% python3 -q
>>> import numpy as np
>>> np.set_printoptions(suppress=True, linewidth=100)
>>> tidy = lambda a: np.round(a, 3) + 0
>>> E = np.array([[4, 5, 6, 7, 8, 9, 10, 11, 12],
...     [13, 14, 15, 16, 17, 18, 19, 20, 21],
...     [22, 23, 24, 25, 26, 27, 28, 29, 30],
...     [31, 32, 33, 34, 35, 36, 37, 38, 39],
...     [40, 41, 42, 43, 44, 45, 46, 47, 48],
...     [49, 50, 51, 52, 53, 54, 55, 56, 57]])
>>> # rank 2
>>> tidy(np.trace(np.linalg.pinv(E) @ E))
np.float64(2.0)
>>> vec = np.array([-2, 3, -1, 2, 0, -2, 3, 3, -3])
>>> print(E @ np.eye(9)[8])
[12. 21. 30. 39. 48. 57.]
>>> np.einsum("ij,j->i", E, vec)
array([ 24,  51,  78, 105, 132, 159])
>>> Uu, sigma, Vt = np.linalg.svd(E)
>>> V = Vt[:(sigma > 1e-8).sum()]
>>> rng = np.random.default_rng(814)
>>> vec = E[3] + 5 * E[2] + rng.integers(2) * np.eye(9)[3]
>>> vec
array([141., 147., 153., 159., 165., 171., 177., 183., 189.])
>>> tidy(np.diag(V.T @ V))
array([0.378, 0.261, 0.178, 0.128, 0.111, 0.128, 0.178, 0.261, 0.378])
>>> np.linalg.matrix_rank(np.vstack([E, vec]))
np.int64(2)
>>> rank = np.linalg.matrix_rank(E)
>>> rank
np.int64(2)
>>> ns = np.linalg.svd(E)[2][rank:].T
>>> print(ns.shape)
(9, 7)
>>> [int(np.linalg.matrix_rank(E[:i])) for i in range(1, len(E) + 1)]
[1, 2, 2, 2, 2, 2]
>>> np.linalg.matrix_rank(E.T @ E), np.linalg.matrix_rank(E @ E.T)
(np.int64(2), np.int64(2))
>>> np.allclose(E @ ns, 0)
True
>>> W1 = np.array([[1, -1, 2, -1, 2],
...     [-2, 0, 1, -1, -2],
...     [-1, 1, -2, -2, 2],
...     [0, -2, 0, 2, -2],
...     [-1, -1, 1, -2, -1],
...     [-1, 1, -1, 1, 0],
...     [0, -1, -2, -1, -2],
...     [-1, 1, -2, 1, 2],
...     [2, -1, -2, -2, 2]])
>>> c = np.array([2, 3, 0, 3, 1])
>>> H = np.maximum(E @ W1 + c, 0)
>>> (H > 0).astype(int)
array([[0, 0, 0, 0, 1],
       [0, 0, 0, 0, 1],
       [0, 0, 0, 0, 1],
       [0, 0, 0, 0, 1],
       [0, 0, 0, 0, 1],
       [0, 0, 0, 0, 1]])
>>> W2 = np.array([[0, 7], [-5, 7], [-5, 3], [9, -7], [-7, 8]])
>>> W1 @ W2
array([[-28,  29],
       [  0, -20],
       [-27,  24],
       [ 42, -44],
       [-11,  -5],
       [  9, -10],
       [ 20, -22],
       [  0,   3],
       [-17,  31]])
>>> W2 = 5 * np.array([[-1.1, 1.9, 0.2, -0.1],
...     [-0.2, 0.3, 0.2, 0.9],
...     [1.3, -0.9, -2.5, -0.3]])
>>> lab = rng.integers(0, 3, 33)
>>> data = W2[lab] + rng.normal(size=(33, 4))
>>> tidy(data)
array([[ -0.064,   2.004,   0.228,   4.222],
       [ -1.975,   1.91 ,   1.035,   4.953],
       [ -7.378,  10.291,   2.148,  -0.025],
       [ -5.001,   9.484,   0.635,  -0.336],
       [ -1.499,   1.414,   1.124,   3.74 ],
       [ -0.999,   1.613,   0.8  ,   3.834],
       [ -5.682,   8.837,   1.798,  -0.128],
       [  6.53 ,  -4.783, -13.165,  -3.177],
       [ -5.467,   9.903,   0.066,  -2.764],
       [ -5.375,   8.784,   2.754,  -2.168],
       [  7.287,  -5.555, -12.768,  -1.791],
       [  7.153,  -4.701, -11.612,  -1.722],
       [ -5.787,  10.799,   2.016,   0.436],
       [  6.9  ,  -3.265, -13.512,  -1.8  ],
       [ -6.426,   9.698,  -0.83 ,  -1.864],
       [  6.004,  -4.949, -11.785,  -1.474],
       [ -5.777,   8.662,  -0.248,   0.568],
       [ -2.322,  10.155,   1.678,  -1.297],
       [ -1.834,   0.218,   2.885,   3.238],
       [  6.893,  -2.304, -12.054,  -0.497],
       [  5.098,  -4.873, -12.209,  -1.356],
       [  5.77 ,  -3.372, -12.962,  -2.114],
       [ -0.984,   1.389,   1.355,   4.414],
       [  7.059,  -3.846, -13.433,   0.411],
       [ -4.929,   8.574,   0.992,  -1.231],
       [ -5.583,  10.054,   0.516,   0.489],
       [ -3.716,   8.254,   0.83 ,  -1.007],
       [ -1.594,   1.773,   1.21 ,   3.954],
       [ -0.608,   2.002,   1.18 ,   4.989],
       [ -6.544,  10.667,   2.406,  -1.08 ],
       [ -6.92 ,  10.853,   2.344,  -1.374],
       [  5.975,  -3.887, -12.053,  -1.035],
       [  6.488,  -3.609, -12.652,  -0.621]])
>>> D = np.linalg.norm(data[:, None] - data[None], axis=-1)
>>> print(D.shape)
(33, 33)
>>> np.flatnonzero(D[5] < D.mean() / 2)
array([ 0,  1,  4,  5, 18, 22, 27, 28])
>>> np.linalg.matrix_rank(D ** 2)
np.int64(6)
>>> (D + 1e9 * np.eye(33)).round(6).argmin(axis=1)
array([ 5, 27, 29, 25, 27,  4,  3, 10, 14, 24, 11, 15, 25, 21,  8, 20, 25, 26,  4, 32, 15, 13,  5,
       32, 26,  3, 24,  4, 22, 30, 29, 32, 31])
>>> tidy(D[:5, :5])
array([[ 0.   ,  2.202, 11.995, 10.062,  1.855],
       [ 2.202,  0.   , 11.2  ,  9.728,  1.397],
       [11.995, 11.2  ,  0.   ,  2.947, 11.339],
       [10.062,  9.728,  2.947,  0.   ,  9.707],
       [ 1.855,  1.397, 11.339,  9.707,  0.   ]])
>>> cen = data - data.mean(axis=0)
>>> V = np.linalg.svd(cen)[2][:3]
>>> M2 = cen - cen @ V.T @ V
>>> print(tidy(M2.std(axis=0)))
[0.676 0.283 0.312 0.129]
>>> lab = rng.permutation(4)
>>> M2 = data[:, lab] * rng.choice([-1, 1], 4)
>>> tidy(M2)
array([[  0.064,  -0.228,   4.222,  -2.004],
       [  1.975,  -1.035,   4.953,  -1.91 ],
       [  7.378,  -2.148,  -0.025, -10.291],
       [  5.001,  -0.635,  -0.336,  -9.484],
       [  1.499,  -1.124,   3.74 ,  -1.414],
       [  0.999,  -0.8  ,   3.834,  -1.613],
       [  5.682,  -1.798,  -0.128,  -8.837],
       [ -6.53 ,  13.165,  -3.177,   4.783],
       [  5.467,  -0.066,  -2.764,  -9.903],
       [  5.375,  -2.754,  -2.168,  -8.784],
       [ -7.287,  12.768,  -1.791,   5.555],
       [ -7.153,  11.612,  -1.722,   4.701],
       [  5.787,  -2.016,   0.436, -10.799],
       [ -6.9  ,  13.512,  -1.8  ,   3.265],
       [  6.426,   0.83 ,  -1.864,  -9.698],
       [ -6.004,  11.785,  -1.474,   4.949],
       [  5.777,   0.248,   0.568,  -8.662],
       [  2.322,  -1.678,  -1.297, -10.155],
       [  1.834,  -2.885,   3.238,  -0.218],
       [ -6.893,  12.054,  -0.497,   2.304],
       [ -5.098,  12.209,  -1.356,   4.873],
       [ -5.77 ,  12.962,  -2.114,   3.372],
       [  0.984,  -1.355,   4.414,  -1.389],
       [ -7.059,  13.433,   0.411,   3.846],
       [  4.929,  -0.992,  -1.231,  -8.574],
       [  5.583,  -0.516,   0.489, -10.054],
       [  3.716,  -0.83 ,  -1.007,  -8.254],
       [  1.594,  -1.21 ,   3.954,  -1.773],
       [  0.608,  -1.18 ,   4.989,  -2.002],
       [  6.544,  -2.406,  -1.08 , -10.667],
       [  6.92 ,  -2.344,  -1.374, -10.853],
       [ -5.975,  12.053,  -1.035,   3.887],
       [ -6.488,  12.652,  -0.621,   3.609]])
>>> Uu, _, Vt = np.linalg.svd(data.T @ M2)
>>> lab
array([0, 2, 3, 1])
>>> tidy(Uu @ Vt)
array([[-1.,  0.,  0.,  0.],
       [ 0.,  0.,  0., -1.],
       [ 0., -1.,  0.,  0.],
       [ 0.,  0.,  1.,  0.]])
>>> tidy(np.linalg.lstsq(data, M2)[0])
array([[-1.,  0.,  0.,  0.],
       [ 0.,  0.,  0., -1.],
       [ 0., -1.,  0.,  0.],
       [ 0.,  0.,  1.,  0.]])
>>> F = np.load("sample11.npy")
>>> F
array([[-1,  1,  0,  0, -1,  0,  0, -1],
       [ 0,  2,  1,  1,  0,  1,  1,  0],
       [-2,  0, -1, -1, -2, -1, -1, -2],
       [ 3,  5,  4,  4,  3,  4,  4,  3],
       [ 2,  4,  3,  3,  2,  3,  3,  2],
       [ 3,  5,  4,  4,  3,  4,  4,  3]])
>>> M2 = np.array([[6, 9, 8],
...     [0, 6, 4],
...     [7, 6, 5],
...     [5, 5, 4],
...     [4, 4, 1],
...     [5, 2, 0],
...     [7, 5, 3],
...     [9, 1, 1]])
>>> np.vstack([F, M2.T]).shape
(9, 8)
>>> np.einsum("ij->j", F)
array([ 5, 17, 11, 11,  5, 11, 11,  5])
>>> np.linalg.matrix_rank(F @ M2)
np.int64(2)
>>> print(F @ M2)
[[-19  -8  -6]
 [ 24  30  20]
 [-62 -46 -32]
 [153 144  98]
 [110 106  72]
 [153 144  98]]
>>> M2.T @ F.T
array([[-19,  24, -62, 153, 110, 153],
       [ -8,  30, -46, 144, 106, 144],
       [ -6,  20, -32,  98,  72,  98]])
>>> Uu, sigma, Vt = np.linalg.svd(F)
>>> V = Vt[:(sigma > 1e-8).sum()]
>>> vec = F[5] + 5 * F[3] + rng.integers(2) * np.eye(8)[3]
>>> print(vec)
[18. 30. 24. 24. 18. 24. 24. 18.]
>>> np.allclose(V.T @ V @ vec, vec)
True
>>> tidy(V.T @ V)
array([[ 0.286, -0.143,  0.071,  0.071,  0.286,  0.071,  0.071,  0.286],
       [-0.143,  0.571,  0.214,  0.214, -0.143,  0.214,  0.214, -0.143],
       [ 0.071,  0.214,  0.143,  0.143,  0.071,  0.143,  0.143,  0.071],
       [ 0.071,  0.214,  0.143,  0.143,  0.071,  0.143,  0.143,  0.071],
       [ 0.286, -0.143,  0.071,  0.071,  0.286,  0.071,  0.071,  0.286],
       [ 0.071,  0.214,  0.143,  0.143,  0.071,  0.143,  0.143,  0.071],
       [ 0.071,  0.214,  0.143,  0.143,  0.071,  0.143,  0.143,  0.071],
       [ 0.286, -0.143,  0.071,  0.071,  0.286,  0.071,  0.071,  0.286]])
